In [1]: import numpy as np

In [2]: import numpy.linalg as la

In [3]: np.set_printoptions(precision=2, suppress=True, linewidth=200)

In [4]: def rnd(a):
   ...:     return np.round(a, 2) + 0
   ...: 

In [5]: M = np.load("m.npy")

In [6]: print(M)
[[-0.4  -1.46 -0.96 -1.71 -4.34]
 [ 0.24 -4.   -1.92 -2.23  0.51]
 [ 1.28  3.44 -3.28 -0.83  0.25]
 [ 0.24 -1.91 -0.08 -0.23 -4.61]
 [ 2.53  1.13  2.7  -2.59  1.82]
 [-0.66 -1.73  2.77  3.66 -0.67]
 [-0.7   1.75  1.4   0.02  4.41]
 [-2.28  0.35  4.2  -0.06 -1.44]
 [ 0.81 -3.69 -2.45 -1.57 -1.51]
 [ 4.76  1.15 -0.54 -0.86  0.01]
 [ 0.2   3.26 -1.27  3.39 -1.11]
 [ 2.67  2.17 -1.22  2.32 -2.51]
 [-2.34 -1.16 -3.01  1.61 -2.55]
 [-4.41  1.1  -0.73  0.71 -1.81]]

In [7]: x = np.array([2, 2, 3, 3, 2])

In [8]: target = M @ x

In [9]: print(rnd(la.pinv(M) @ M))
[[1. 0. 0. 0. 0.]
 [0. 1. 0. 0. 0.]
 [0. 0. 1. 0. 0.]
 [0. 0. 0. 1. 0.]
 [0. 0. 0. 0. 1.]]

In [10]: rng = np.random.default_rng(244868)

In [11]: target = target + 0.05 * rng.normal(size=14)

In [12]: print(rnd(target))
[-20.45 -19.    -2.34 -13.51  11.44  13.23  15.22   5.67 -20.83   7.59  11.04   7.88 -16.33 -10.33]

In [13]: beta, *_ = la.lstsq(M, target)

In [14]: print(rnd(la.norm(target - M @ beta)))
0.17

In [15]: cen = M - M.mean(axis=0)

In [16]: evecs = la.svd(cen)[2][:4]

In [17]: out = cen - cen @ evecs.T @ evecs

In [18]: print(rnd(np.diag(evecs.T @ evecs)))
[0.94 0.74 0.98 0.5  0.84]

In [19]: C2 = np.cov(M, rowvar=False)

In [20]: print(rnd(la.eigvalsh(C2)[::-1]))
[8.36 6.45 5.67 3.33 1.95]

In [21]: print(rnd(C2))
[[ 5.35  0.95 -0.54 -1.19  1.08]
 [ 0.95  5.68  0.35  1.5   1.71]
 [-0.54  0.35  5.2   0.3   1.45]
 [-1.19  1.5   0.3   3.98 -0.84]
 [ 1.08  1.71  1.45 -0.84  5.55]]

In [22]: print(rnd(np.median(M, axis=0)))
[ 0.22  0.73 -0.84 -0.15 -1.27]

In [23]: print(rnd(M.std(axis=0)))
[2.23 2.3  2.2  1.92 2.27]

In [24]: print(rnd(np.polyfit(M[:, 3], M[:, 0], 1)))
[-0.3   0.17]

In [25]: print(rnd(np.corrcoef(M[:, 3], M[:, 0])[0, 1]))
-0.26

In [26]: dist = la.norm(M[:, None] - M[None], axis=-1)

In [27]: print(dist[4].round(6).argsort(kind="stable")[:4])
[4 9 6 7]

In [28]: print(np.unravel_index(dist.round(6).argmax(), dist.shape))
(np.int64(4), np.int64(12))

In [29]: print(dist.shape)
(14, 14)

In [30]: W0 = np.load("w.npy")

In [31]: print(W0)
[[ 1  0  0  0  0  0  0]
 [ 3  2  0  0  0  0  0]
 [-2  0  1  0  0  0  0]
 [-2 -2 -1 -1  0  0  0]
 [ 0 -2  3  1 -2  0  0]
 [ 2  3 -1  0  3  2  0]
 [ 2  1  1 -1 -1 -1  2]]

In [32]: print((W0 - W0.T) / 2)
[[ 0.  -1.5  1.   1.   0.  -1.  -1. ]
 [ 1.5  0.   0.   1.   1.  -1.5 -0.5]
 [-1.   0.   0.   0.5 -1.5  0.5 -0.5]
 [-1.  -1.  -0.5  0.  -0.5  0.   0.5]
 [ 0.  -1.   1.5  0.5  0.  -1.5  0.5]
 [ 1.   1.5 -0.5  0.   1.5  0.   0.5]
 [ 1.   0.5  0.5 -0.5 -0.5 -0.5  0. ]]

In [33]: print(la.matrix_power(W0, 3))
[[  1   0   0   0   0   0   0]
 [ 21   8   0   0   0   0   0]
 [ -6   0   1   0   0   0   0]
 [-12  -6  -1  -1   0   0   0]
 [ -6  -6  11   7  -8   0   0]
 [ 25  18  -1  -3  12   8   0]
 [ 22  12   3  -5 -10 -12   8]]

In [34]: print(np.trace(W0))
5

In [35]: print(np.allclose(W0, W0.T))
False

In [36]: print((W0 + W0.T) / 2)
[[ 1.   1.5 -1.  -1.   0.   1.   1. ]
 [ 1.5  2.   0.  -1.  -1.   1.5  0.5]
 [-1.   0.   1.  -0.5  1.5 -0.5  0.5]
 [-1.  -1.  -0.5 -1.   0.5  0.  -0.5]
 [ 0.  -1.   1.5  0.5 -2.   1.5 -0.5]
 [ 1.   1.5 -0.5  0.   1.5  2.  -0.5]
 [ 1.   0.5  0.5 -0.5 -0.5 -0.5  2. ]]

In [37]: print(rnd(np.sort(np.abs(la.eigvals(W0)))))
[1. 1. 1. 2. 2. 2. 2.]

In [38]: print(np.allclose(W0 @ W0.T, W0.T @ W0))
False

In [39]: print(rnd(np.abs(la.eigvals(W0)).max()))
2.0

In [40]: print(rnd(la.det(W0)))
16.0
